>>> import numpy as np
>>> import numpy.linalg as la
>>> np.set_printoptions(precision=3, suppress=True, linewidth=140)
>>> A = np.load("arr.npy")
>>> A
array([[ 27,  15,  24,   3,  24],
       [-27, -15, -24,  -3, -24],
       [ 27,  15,  24,   3,  24],
       [ 27,  15,  24,   3,  24]])
>>> r = la.matrix_rank(A)
>>> r
np.int64(1)
>>> N = la.svd(A)[2][r:].T
>>> np.allclose(A @ N, 0)
True
>>> [int(la.matrix_rank(A[:, :j + 1])) for j in range(5)]
[1, 1, 1, 1, 1]
>>> N @ N.T
array([[ 0.655, -0.191, -0.306, -0.038, -0.306],
       [-0.191,  0.894, -0.17 , -0.021, -0.17 ],
       [-0.306, -0.17 ,  0.728, -0.034, -0.272],
       [-0.038, -0.021, -0.034,  0.996, -0.034],
       [-0.306, -0.17 , -0.272, -0.034,  0.728]])
>>> [int(la.matrix_rank(np.delete(A, i, axis=0))) for i in range(4)]
[1, 1, 1, 1]
>>> N.shape
(5, 4)
>>> U, s, VT = la.svd(A)
>>> np.argmax(s[:-1] / (s[1:] + 1e-6)) + 1
np.int64(1)
>>> A2 = U[:, :1] @ np.diag(s[:1]) @ VT[:1]
>>> np.round(np.abs(A - A2).max(), 3)
np.float64(0.0)
>>> arr = np.load("mat.npy")
>>> arr
array([[  8,  -2,   2,   1,  -2,   1],
       [  2, -16,   1,   2,  -2,  -1],
       [  2,   0,   0,   2,   2,   1],
       [  1,  -1,   0, -11,   0,   2],
       [  0,  -1,   0,   2,   5,  -2],
       [  1,  -2,   1,   2,   0,   6]])
>>> A2 = la.inv(arr)
>>> np.allclose(A2, arr.T)
False
>>> round(la.slogdet(arr)[0], 3)
np.float64(-1.0)
>>> la.det(arr) * A2
array([[ -1484.,   -395., -10469.,   -874.,   3436.,   3363.],
       [ -1007.,   2059.,   1722.,    539.,   -268.,    -45.],
       [-11236.,   4221.,  46185.,   1936., -21280., -12860.],
       [   265.,   -202.,  -1967.,   2546.,    812.,   -328.],
       [   371.,    539.,   -758.,  -1249.,  -5555.,  -1281.],
       [  1696.,    116.,  -4723.,   -846.,   2614.,  -3508.]])
>>> A2 = np.array([[3, 1], [2, 2]])
>>> C = np.kron(A2, A)
>>> round(la.norm(C, 2), 3), round(la.norm(A2, 2) * la.norm(A, 2), 3)
(np.float64(379.93), np.float64(379.93))
>>> C
array([[ 81,  45,  72,   9,  72,  27,  15,  24,   3,  24],
       [-81, -45, -72,  -9, -72, -27, -15, -24,  -3, -24],
       [ 81,  45,  72,   9,  72,  27,  15,  24,   3,  24],
       [ 81,  45,  72,   9,  72,  27,  15,  24,   3,  24],
       [ 54,  30,  48,   6,  48,  54,  30,  48,   6,  48],
       [-54, -30, -48,  -6, -48, -54, -30, -48,  -6, -48],
       [ 54,  30,  48,   6,  48,  54,  30,  48,   6,  48],
       [ 54,  30,  48,   6,  48,  54,  30,  48,   6,  48]])
>>> C.shape
(8, 10)
>>> la.matrix_rank(C)
np.int64(2)
>>> round(float(la.det(arr)), 3)
-31111.0
>>> np.allclose(arr, arr.T)
False
>>> (arr + arr.T) / 2
array([[  8. ,   0. ,   2. ,   1. ,  -1. ,   1. ],
       [  0. , -16. ,   0.5,   0.5,  -1.5,  -1.5],
       [  2. ,   0.5,   0. ,   1. ,   1. ,   1. ],
       [  1. ,   0.5,   1. , -11. ,   1. ,   2. ],
       [ -1. ,  -1.5,   1. ,   1. ,   5. ,  -1. ],
       [  1. ,  -1.5,   1. ,   2. ,  -1. ,   6. ]])
>>> round(np.abs(la.eigvals(arr)).max(), 3)
np.float64(15.707)
>>> (arr - arr.T) / 2
array([[ 0. , -2. ,  0. ,  0. , -1. ,  0. ],
       [ 2. ,  0. ,  0.5,  1.5, -0.5,  0.5],
       [ 0. , -0.5,  0. ,  1. ,  1. ,  0. ],
       [ 0. , -1.5, -1. ,  0. , -1. ,  0. ],
       [ 1. ,  0.5, -1. ,  1. ,  0. , -1. ],
       [ 0. , -0.5,  0. ,  0. ,  1. ,  0. ]])
>>> A2 = np.array([[-1, 1, 4, 4], [4, -1, -6, -1], [-3, -2, -3, 9], [7, 3, 1, -1]])
>>> K = A2 + A2.T
>>> K
array([[-2,  5,  1, 11],
       [ 5, -2, -8,  2],
       [ 1, -8, -6, 10],
       [11,  2, 10, -2]])
>>> A2 = K[0, 0] * K[1:] - np.outer(K[1:, 0], K[0])
>>> A2
array([[   0,  -21,   11,  -59],
       [   0,   11,   11,  -31],
       [   0,  -59,  -31, -117]])
>>> np.flatnonzero(~A2.round(6).any(axis=1))
array([], dtype=int64)
>>> K[:, 0] / K[0, 0]
array([ 1. , -2.5, -0.5, -5.5])
>>> la.matrix_rank(A2), la.matrix_rank(K)
(np.int64(3), np.int64(4))
>>> blk = np.stack([A2, -3 * A2, A2[::-1]])
>>> la.norm(blk, axis=(1, 2))
array([152.895, 458.686, 152.895])
>>> m1 = np.load("block13.npy")
>>> m1
array([[ 0.663,  0.123,  0.583, -0.656,  0.558, -1.427, -0.181],
       [-0.852,  0.44 ,  0.49 ,  0.694, -0.342,  1.009,  0.64 ],
       [ 2.156,  0.627,  1.16 , -0.085,  1.015, -1.89 , -0.652],
       [ 1.657, -0.59 , -0.814, -0.441,  0.681, -1.953, -0.4  ],
       [-1.322,  0.906,  1.007, -0.067, -0.199,  0.573,  0.866],
       [ 1.01 , -0.737, -0.372, -0.03 ,  0.147,  0.012, -0.542]])
>>> round(la.norm(m1) ** 2 / la.norm(m1, 2) ** 2, 3)
np.float64(1.333)
>>> la.norm(m1, axis=1).argmax()
np.int64(2)
>>> np.round(la.norm(m1[5], 1), 3), round(float(la.norm(m1[5], np.inf)), 3)
(np.float64(2.85), 1.01)
>>> la.norm(m1, axis=1)
array([1.899, 1.785, 3.38 , 2.896, 2.169, 1.421])
>>> ang = np.radians(120)
>>> R = np.eye(7)
>>> R[1, 1] = R[5, 5] = np.cos(ang)
>>> R[1, 5], R[5, 1] = -np.sin(ang), np.sin(ang)
>>> R
array([[ 1.   ,  0.   ,  0.   ,  0.   ,  0.   ,  0.   ,  0.   ],
       [ 0.   , -0.5  ,  0.   ,  0.   ,  0.   , -0.866,  0.   ],
       [ 0.   ,  0.   ,  1.   ,  0.   ,  0.   ,  0.   ,  0.   ],
       [ 0.   ,  0.   ,  0.   ,  1.   ,  0.   ,  0.   ,  0.   ],
       [ 0.   ,  0.   ,  0.   ,  0.   ,  1.   ,  0.   ,  0.   ],
       [ 0.   ,  0.866,  0.   ,  0.   ,  0.   , -0.5  ,  0.   ],
       [ 0.   ,  0.   ,  0.   ,  0.   ,  0.   ,  0.   ,  1.   ]])
>>> A2 = m1 @ R.T
>>> np.allclose(m1 @ m1.T, A2 @ A2.T)
True
>>> A2
array([[ 0.663,  1.174,  0.583, -0.656,  0.558,  0.82 , -0.181],
       [-0.852, -1.094,  0.49 ,  0.694, -0.342, -0.123,  0.64 ],
       [ 2.156,  1.323,  1.16 , -0.085,  1.015,  1.488, -0.652],
       [ 1.657,  1.986, -0.814, -0.441,  0.681,  0.466, -0.4  ],
       [-1.322, -0.949,  1.007, -0.067, -0.199,  0.498,  0.866],
       [ 1.01 ,  0.358, -0.372, -0.03 ,  0.147, -0.644, -0.542]])
>>> np.round(la.det(R), 3), np.trace(R)
(np.float64(1.0), np.float64(4.0))
>>> f = np.array([5, 4, 6])
>>> np.cross(m1[2, :3], m1[5, :3])
array([ 0.622,  1.974, -2.222])
>>> data = np.loadtxt("w.csv", delimiter=",")
>>> data
array([[3., 5., 4., 4., 4., 4.],
       [3., 1., 3., 5., 3., 2.],
       [2., 4., 1., 1., 2., 5.],
       [3., 5., 1., 3., 4., 4.],
       [3., 5., 4., 0., 2., 3.],
       [0., 2., 0., 1., 5., 0.]])
>>> W1 = np.array([[1, -3], [-1, 0], [-3, 0], [-2, 0], [-2, -1], [1, 0]])
>>> coef = np.array([1, -1])
>>> act = np.maximum(data @ W1 + coef, 0)
>>> (act > 0).astype(int)
array([[0, 0],
       [0, 0],
       [0, 0],
       [0, 0],
       [0, 0],
       [0, 0]])
>>> (act > 0).mean(axis=0)
array([0., 0.])
>>> la.matrix_rank(act)
np.int64(0)
>>> C = np.array([[2, 3, 2], [1, 1, 1]])
>>> act @ C
array([[0., 0., 0.],
       [0., 0., 0.],
       [0., 0., 0.],
       [0., 0., 0.],
       [0., 0., 0.],
       [0., 0., 0.]])
>>> W1 @ C
array([[-1,  0, -1],
       [-2, -3, -2],
       [-6, -9, -6],
       [-4, -6, -4],
       [-5, -7, -5],
       [ 2,  3,  2]])
>>> (act @ C).round(6).argmax(axis=1)
array([0, 0, 0, 0, 0, 0])
>>> x = np.array([2, -2, -3, 3, -1, -1])
>>> h = np.maximum(data @ x, 0)
>>> np.tanh(data @ x)
array([-1.,  1., -1., -1., -1., -1.])
>>> data * (h > 1e-9)[:, None]
array([[0., 0., 0., 0., 0., 0.],
       [3., 1., 3., 5., 3., 2.],
       [0., 0., 0., 0., 0., 0.],
       [0., 0., 0., 0., 0., 0.],
       [0., 0., 0., 0., 0., 0.],
       [0., 0., 0., 0., 0., 0.]])
